% ipython --no-banner

In [1]: import numpy as np

In [2]: from numpy import linalg as LA

In [3]: np.set_printoptions(precision=1, suppress=True, linewidth=120)

In [4]: W0 = np.load("dump.npy")

In [5]: print(W0)
[[ 1.2  0.2 -0.2  1.1  0.4 -1.  -0.8 -1.   0.4 -1.4  0.2 -0.8  0.2  0.7 -0.5]
 [-0.9 -0.9  1.  -1.2 -0.6  0.3 -0.1 -0.5  1.3 -0.8 -0.7 -0.2 -1.6 -2.6 -0.5]
 [-0.1 -0.4  0.4 -0.3  0.   0.4 -0.6  0.9  0.6 -0.6 -1.4 -0.3  0.3  0.3  0.1]
 [ 0.1 -0.5  0.6  0.1  1.8 -0.3  1.   0.5 -0.7  0.4 -1.4 -1.  -0.8 -0.8 -0.5]
 [ 0.8  1.4  0.8  1.8  0.6  1.3  0.  -0.1  0.4 -0.1 -0.1 -0.1 -0.6 -1.2 -1.1]
 [-0.6  1.5 -0.8  0.6  0.3 -0.9  0.7  0.8 -0.1 -0.3 -0.4 -0.1  0.   1.5 -1.1]
 [-0.1  0.9  0.8  1.  -0.2  1.7  0.  -0.8  0.7  0.6 -1.1  2.4  0.3 -0.4  0.6]
 [-0.2 -0.6 -0.8 -1.5 -1.2  2.2 -1.4 -0.5 -0.6 -1.2 -0.9  0.1 -0.1 -0.8 -0.3]
 [ 0.4  0.3  0.  -1.8 -2.8 -0.3  0.6 -2.  -0.2 -0.2  1.2  0.4  0.1 -0.8 -0.5]
 [-2.3 -1.6  0.2  0.8 -1.2  0.   0.2  0.4 -0.6 -2.1 -1.5 -0.1  1.1 -1.7  0.3]
 [ 0.  -0.8  0.4 -0.3  2.4  0.4 -1.3  1.5  1.9 -0.7 -0.9  0.1  1.4 -0.5 -0.6]
 [ 1.4  0.4 -0.7  1.1  0.9 -1.  -0.8 -1.   0.3 -1.   0.6 -1.1  0.4  0.6 -0.3]
 [ 1.   0.6 -1.1  1.1 -0.6  0.8 -0.5  0.8 -1.5  0.2  0.9  1.3  2.1  0.3 -0.6]
 [ 1.1  0.8  1.8 -0.4  1.4  1.5  0.7 -1.2 -0.6  1.1  0.2  0.7  0.5  1.   0.3]]

In [6]: B = np.array([[8, -9, 3],
   ...:     [2, 8, -6],
   ...:     [2, 1, -5],
   ...:     [-3, -6, 2],
   ...:     [5, 3, -5],
   ...:     [1, 5, -8],
   ...:     [7, 3, 4],
   ...:     [7, 2, -5],
   ...:     [0, 4, 2],
   ...:     [-8, -6, 2],
   ...:     [-9, -7, 0],
   ...:     [4, -3, 1],
   ...:     [-3, -8, 7],
   ...:     [-6, 3, -9],
   ...:     [4, -2, -7]])

In [7]: print(np.einsum("ij->j", W0))
[ 1.8  1.3  2.4  2.1  1.2  5.1 -2.3 -2.2  1.3 -6.1 -5.3  1.3  3.3 -4.4 -4.7]

In [8]: print(LA.matrix_rank(np.vstack([W0, B.T])))
15

In [9]: print(LA.matrix_rank(W0 @ B))
3

In [10]: print(np.vstack([W0, B.T]).shape)
(17, 15)
